$ ipython --no-banner

In [1]: import numpy as np

In [2]: import numpy.linalg as la

In [3]: np.set_printoptions(precision=1, suppress=True, linewidth=200, floatmode="fixed")

In [4]: mat = np.loadtxt("m.csv", delimiter=",")

In [5]: print(mat.round(1) + 0)
[[ 1.0  0.1  0.2 -0.2]
 [ 0.1  0.8 -0.5  0.4]
 [ 0.2 -0.5  0.0  0.9]
 [-0.2  0.4  0.9  0.3]]

In [6]: x = np.array([-2, 1, 0, -2])

In [7]: print(np.round(mat.T @ (mat @ x), 1) + 0)
[-2.0  1.0  0.0 -2.0]

In [8]: print(np.round(la.inv(mat), 1) + 0)
[[ 1.0  0.1  0.2 -0.2]
 [ 0.1  0.8 -0.5  0.4]
 [ 0.2 -0.5  0.0  0.9]
 [-0.2  0.4  0.9  0.3]]

In [9]: print(round(float(la.det(mat)), 1))
-1.0

In [10]: print([p for p in range(1, 25) if np.allclose(la.matrix_power(mat, p), np.eye(4))])
[2, 4, 6, 8, 10, 12, 14, 16, 18, 20, 22, 24]

In [11]: print(round(float(la.norm(x)), 1), np.round(la.norm(mat @ x), 1))
3.0 3.0

In [12]: print(4 - la.matrix_rank(mat - np.eye(4), tol=1e-8))
3

In [13]: print(np.round(mat.T @ mat, 1) + 0)
[[1.0 0.0 0.0 0.0]
 [0.0 1.0 0.0 0.0]
 [0.0 0.0 1.0 0.0]
 [0.0 0.0 0.0 1.0]]

In [14]: print(round(mat[:, 3] @ mat[:, 1], 1))
-0.0

In [15]: print(np.round(la.pinv(mat), 1) + 0)
[[ 1.0  0.1  0.2 -0.2]
 [ 0.1  0.8 -0.5  0.4]
 [ 0.2 -0.5  0.0  0.9]
 [-0.2  0.4  0.9  0.3]]

In [16]: print(la.svd(mat, compute_uv=False))
[1.0 1.0 1.0 1.0]

In [17]: m1 = np.load("arr.npy")

In [18]: print(m1)
[[ 0  0 -6 -9  3]
 [ 0  0  0  0  0]
 [ 0  0 -4 -6  2]
 [ 0  0 -2 -3  1]]

In [19]: def softmax(z):
    ...:     e = np.exp(z - z.max(axis=-1, keepdims=True))
    ...:     return e / e.sum(axis=-1, keepdims=True)
    ...: 

In [20]: print(softmax(m1).sum(axis=1))
[1.0 1.0 1.0 1.0]

In [21]: print(np.round(softmax(10 * m1[3]), 1) + 0)
[0.0 0.0 0.0 0.0 1.0]

In [22]: scores = m1 @ m1.T / np.sqrt(5)

In [23]: print(softmax(scores)[3] @ m1)
[ 0.0  0.0 -6.0 -9.0  3.0]

In [24]: print(np.round(softmax(scores), 1) + 0)
[[1.0 0.0 0.0 0.0]
 [0.2 0.2 0.2 0.2]
 [1.0 0.0 0.0 0.0]
 [1.0 0.0 0.0 0.0]]

In [25]: m1[:, 5]
IndexError: index 5 is out of bounds for axis 1 with size 5


In [26]: print(m1 - m1[0])
[[ 0  0  0  0  0]
 [ 0  0  6  9 -3]
 [ 0  0  2  3 -1]
 [ 0  0  4  6 -2]]

In [27]: print(np.count_nonzero(m1))
9

In [28]: m1[4]
IndexError: index 4 is out of bounds for axis 0 with size 4


In [29]: print(np.round(la.norm(m1), 1))
14.0

In [30]: print(m1.sum(axis=0))
[  0   0 -12 -18   6]

In [31]: print(np.unravel_index(np.abs(m1).argmax(), m1.shape))
(np.int64(0), np.int64(3))

In [32]: print(m1.shape)
(4, 5)

In [33]: print(la.cond(m1) > 100)
True

In [34]: print([round(float(x), 1) for x in la.svd(m1, compute_uv=False)[:3]])
[14.0, 0.0, 0.0]

In [35]: print(np.argsort(-la.norm(m1, axis=0).round(6), kind="stable")[:3])
[3 2 4]

In [36]: print(round(float(la.norm(m1, 2) / la.norm(m1)), 1))
1.0

In [37]: print(round(float(la.norm(m1, "nuc")), 1))
14.0

In [38]: print(m1[2] @ m1[3])
28

In [39]: print(la.norm(m1, axis=0))
[ 0.0  0.0  7.5 11.2  3.7]

In [40]: print(round(la.norm(m1[2] - m1[3]), 1))
3.7

In [41]: la.norm(m1, axis=2)
AxisError: axis 2 is out of bounds for array of dimension 2


In [42]: X = np.loadtxt("w.csv", delimiter=",")

In [43]: print(X)
[[-2.7  1.9  1.0  2.1]
 [ 1.2 -0.5 -2.3  3.0]
 [ 2.0  3.4 -0.2 -0.4]
 [ 1.8 -0.7  3.1  1.5]]

In [44]: out = X / np.sqrt((X ** 2).mean(axis=1, keepdims=True))

In [45]: print(la.matrix_rank(X - X.mean(axis=1, keepdims=True)))
3

In [46]: print(la.matrix_rank(out) == la.matrix_rank(X))
True

In [47]: print(np.round(X @ X.T, 1) + 0)
[[16.0  0.0  0.0  0.0]
 [ 0.0 16.0  0.0  0.0]
 [ 0.0  0.0 16.0  0.0]
 [ 0.0  0.0  0.0 16.0]]

In [48]: print(np.round(X.T @ X, 1) + 0)
[[16.0  0.0  0.0  0.0]
 [ 0.0 16.0  0.0  0.0]
 [ 0.0  0.0 16.0  0.0]
 [ 0.0  0.0  0.0 16.0]]

In [49]: P = np.triu(np.array([[-5, -4, 5, -3], [-5, -3, 5, -3], [-5, 0, 5, 1], [5, -5, 0, 0]]), 1) + np.eye(4)

In [50]: out = P @ X @ la.inv(P)

In [51]: print(np.round(np.poly(out), 1) + 0)
[   1.0    1.9    0.0  -29.7 -256.0]

In [52]: print(P @ X - X @ P)
[[ -0.2  10.3   2.5 -22.2]
 [  4.5  23.9 -14.1  -2.3]
 [  1.8   7.4 -24.0  18.1]
 [  0.0   7.4  -5.8   0.3]]

In [53]: print(la.matrix_rank(out))
4

In [54]: print(round(float(np.trace(out)), 1), np.round(np.trace(X), 1))
-1.9 -1.9

In [55]: feats = np.array([[0.0, -5.0, 5.0], [-8.0, 6.0, 2.0], [-8.0, 1.0, 7.0]])

In [56]: print(feats)
[[ 0.0 -5.0  5.0]
 [-8.0  6.0  2.0]
 [-8.0  1.0  7.0]]

In [57]: Uu, sv, VT = la.svd(feats)

In [58]: V = VT[:(sv > 1e-8).sum()]

In [59]: rng = np.random.default_rng(19)

In [60]: x = feats[0] + 5 * feats[2] + rng.integers(2) * np.eye(3)[1]

In [61]: print(x)
[-40.0   1.0  40.0]

In [62]: print(la.matrix_rank(np.vstack([feats, x])))
3

In [63]: print(np.diag(V.T @ V))
[0.7 0.7 0.7]

In [64]: A = np.load("run0.npy")

In [65]: print(A)
[[  8  12  20]
 [  0   0   0]
 [-10 -15 -25]]

In [66]: Uu, sv, VT = la.svd(A)

In [67]: V = VT[:(sv > 1e-8).sum()]

In [68]: x = A[2] + -1 * A[0] + rng.integers(2) * np.eye(3)[2]

In [69]: print(x)
[-18.0 -27.0 -45.0]

In [70]: print(np.round(la.norm(x - V.T @ V @ x), 1))
0.0

In [71]: print(V.T @ V)
[[0.1 0.2 0.3]
 [0.2 0.2 0.4]
 [0.3 0.4 0.7]]

In [72]: print(la.matrix_rank(np.vstack([A, x])))
1

In [73]: W1 = np.array([[3, 5], [-3, 2], [3, -3]])

In [74]: coef = np.array([0, 2])

In [75]: act = np.maximum(A @ W1 + coef, 0)

In [76]: print(la.matrix_rank(act))
2

In [77]: print(act)
[[48  6]
 [ 0  2]
 [ 0  0]]

In [78]: print((act > 0).mean(axis=0))
[0.3 0.7]

In [79]: Z = np.array([[5, 5, -9], [2, 0, -6]])

In [80]: print(act @ Z)
[[ 252  240 -468]
 [   4    0  -12]
 [   0    0    0]]

In [81]: print((act @ Z).round(6).argmax(axis=1))
[0 0 0]

In [82]: M = np.array([[-0.1, 0.6, 1.0, 0.5, -1.9],
    ...:     [-1.2, 0.7, 0.8, -1.0, 1.0],
    ...:     [-1.0, -1.6, 0.6, -2.0, -1.0],
    ...:     [-1.9, 1.8, 0.1, 4.5, -1.6],
    ...:     [1.1, -0.3, 0.4, -0.5, -0.1]])

In [83]: print(round(la.det(M[::-1]), 1))
18.9

In [84]: print(np.kron(np.eye(2, dtype=int), M))
[[-0.1  0.6  1.0  0.5 -1.9 -0.0  0.0  0.0  0.0 -0.0]
 [-1.2  0.7  0.8 -1.0  1.0 -0.0  0.0  0.0 -0.0  0.0]
 [-1.0 -1.6  0.6 -2.0 -1.0 -0.0 -0.0  0.0 -0.0 -0.0]
 [-1.9  1.8  0.1  4.5 -1.6 -0.0  0.0  0.0  0.0 -0.0]
 [ 1.1 -0.3  0.4 -0.5 -0.1  0.0 -0.0  0.0 -0.0 -0.0]
 [-0.0  0.0  0.0  0.0 -0.0 -0.1  0.6  1.0  0.5 -1.9]
 [-0.0  0.0  0.0 -0.0  0.0 -1.2  0.7  0.8 -1.0  1.0]
 [-0.0 -0.0  0.0 -0.0 -0.0 -1.0 -1.6  0.6 -2.0 -1.0]
 [-0.0  0.0  0.0  0.0 -0.0 -1.9  1.8  0.1  4.5 -1.6]
 [ 0.0 -0.0  0.0 -0.0 -0.0  1.1 -0.3  0.4 -0.5 -0.1]]

In [85]: print(np.poly(M))
[  1.0  -5.6  13.1 -30.6  32.7 -18.9]

In [86]: print(round(float(la.det(2 * M)), 1), np.round(la.det(M), 1))
604.6 18.9

In [87]: print(round(np.einsum("ij,ji->", M, M), 1))
5.2

In [88]: idx = rng.permutation(5)

In [89]: out = M[:, idx] * rng.choice([-1, 1], 5)

In [90]: print(out)
[[ 1.9 -1.0 -0.6  0.1  0.5]
 [-1.0 -0.8 -0.7  1.2 -1.0]
 [ 1.0 -0.6  1.6  1.0 -2.0]
 [ 1.6 -0.1 -1.8  1.9  4.5]
 [ 0.1 -0.4  0.3 -1.1 -0.5]]

In [91]: Uu, _, VT = la.svd(M.T @ out)

In [92]: print(np.round(la.lstsq(M, out)[0], 1) + 0)
[[ 0.0  0.0  0.0 -1.0  0.0]
 [ 0.0  0.0 -1.0  0.0  0.0]
 [ 0.0 -1.0  0.0  0.0  0.0]
 [ 0.0  0.0  0.0  0.0  1.0]
 [-1.0  0.0  0.0  0.0  0.0]]

In [93]: print(np.round(Uu @ VT, 1) + 0)
[[ 0.0  0.0  0.0 -1.0  0.0]
 [ 0.0  0.0 -1.0  0.0  0.0]
 [ 0.0 -1.0  0.0  0.0  0.0]
 [ 0.0  0.0  0.0  0.0  1.0]
 [-1.0  0.0  0.0  0.0  0.0]]

In [94]: E = np.load("a.npy")

In [95]: print(E)
[[ 19   0   1   2   0]
 [  2  -1   2  -2  -1]
 [  2   2 -37   3   3]
 [  3   2  -2  21  -3]
 [ -3   0  -1  -1  38]]

In [96]: print(np.abs(np.diag(la.qr(m1)[1])) > 1e-9)
[False False  True False]

In [97]: la.inv(m1)
LinAlgError: Last 2 dimensions of the array must be square


In [98]: out = np.array([[5, 3, 1], [3, 5, 2], [5, 0, 2], [2, 4, 5], [3, 5, 0]])

In [99]: print(np.einsum("ij,ij->i", m1, m1))
[126   0  56  14]

In [100]: print(np.einsum("ij->j", m1))
[  0   0 -12 -18   6]

In [101]: print(np.einsum("ik,kj->ij", m1, out))
[[-39 -21 -57]
 [  0   0   0]
 [-26 -14 -38]
 [-13  -7 -19]]

In [102]: print(la.matrix_rank(np.vstack([m1, out.T])))
4

In [103]: print(np.einsum("ik,kj->ji", m1, out))
[[-39   0 -26 -13]
 [-21   0 -14  -7]
 [-57   0 -38 -19]]

In [104]: x = np.array([1, -1, 1, -2, 1])

In [105]: a = np.maximum(E @ x, 0)

In [106]: print(a)
[16  8  0  0 36]

In [107]: print(np.tanh(E @ x))
[ 1.0  1.0 -1.0 -1.0  1.0]

In [108]: print(np.maximum(E @ x, 0) - np.maximum(-E @ x, 0))
[ 16   8 -40 -46  36]

In [109]: print(E * (a > 1e-9)[:, None])
[[19  0  1  2  0]
 [ 2 -1  2 -2 -1]
 [ 0  0  0  0  0]
 [ 0  0  0  0  0]
 [-3  0 -1 -1 38]]

In [110]: print(np.flatnonzero(a > 1e-9))
[0 1 4]

In [111]: Uu, sv, VT = la.svd(E)

In [112]: print(np.argmax(sv[:-1] / (sv[1:] + 1e-6)) + 1)
4

In [113]: out = Uu[:, :4] @ np.diag(sv[:4]) @ VT[:4]

In [114]: print(np.round(la.norm(E - out, 2), 1), np.round(sv[4], 1))
0.7 0.7

In [115]: print(la.matrix_rank(E, rtol=0.05))
4

In [116]: print(np.round(np.abs(E - out).max(), 1))
0.7

In [117]: ang = np.radians(60)

In [118]: r_ = np.eye(5)

In [119]: r_[4, 4] = r_[1, 1] = np.cos(ang)

In [120]: r_[4, 1], r_[1, 4] = -np.sin(ang), np.sin(ang)

In [121]: print(r_)
[[ 1.0  0.0  0.0  0.0  0.0]
 [ 0.0  0.5  0.0  0.0  0.9]
 [ 0.0  0.0  1.0  0.0  0.0]
 [ 0.0  0.0  0.0  1.0  0.0]
 [ 0.0 -0.9  0.0  0.0  0.5]]

In [122]: out = E @ r_.T

In [123]: print(round(la.det(r_), 1), np.trace(r_))
1.0 4.0

In [124]: F = np.diag(np.array([3, -8, 7])) + 3 * np.eye(3, k=1) + 3 * np.eye(3, k=-1)

In [125]: print(F)
[[ 3.0  3.0  0.0]
 [ 3.0 -8.0  3.0]
 [ 0.0  3.0  7.0]]

In [126]: f, r1 = F[0], F[1]

In [127]: print(f @ r1)
-15.0

In [128]: p = (f @ r1) / (f @ f) * f

In [129]: print((r1 - p) @ f)
0.0

In [130]: print(p)
[-2.5 -2.5 -0.0]

In [131]: x = np.array([-5, -4, 5])

In [132]: print(np.sign((F @ x).round(6)))
[-1.0  1.0  1.0]

In [133]: print(F * x)
[[-15.0 -12.0   0.0]
 [-15.0  32.0  15.0]
 [ -0.0 -12.0  35.0]]

In [134]: print(F @ x)
[-27.0  32.0  23.0]

In [135]: print(F @ (2 * x))
[-54.0  64.0  46.0]

In [136]: print((F * x).sum(axis=1))
[-27.0  32.0  23.0]

In [137]: evals, V = la.eigh(F)

In [138]: print(evals)
[-9.3  3.6  7.7]

In [139]: print(np.unique(evals.round(6) + 0, return_counts=True)[1])
[1 1 1]
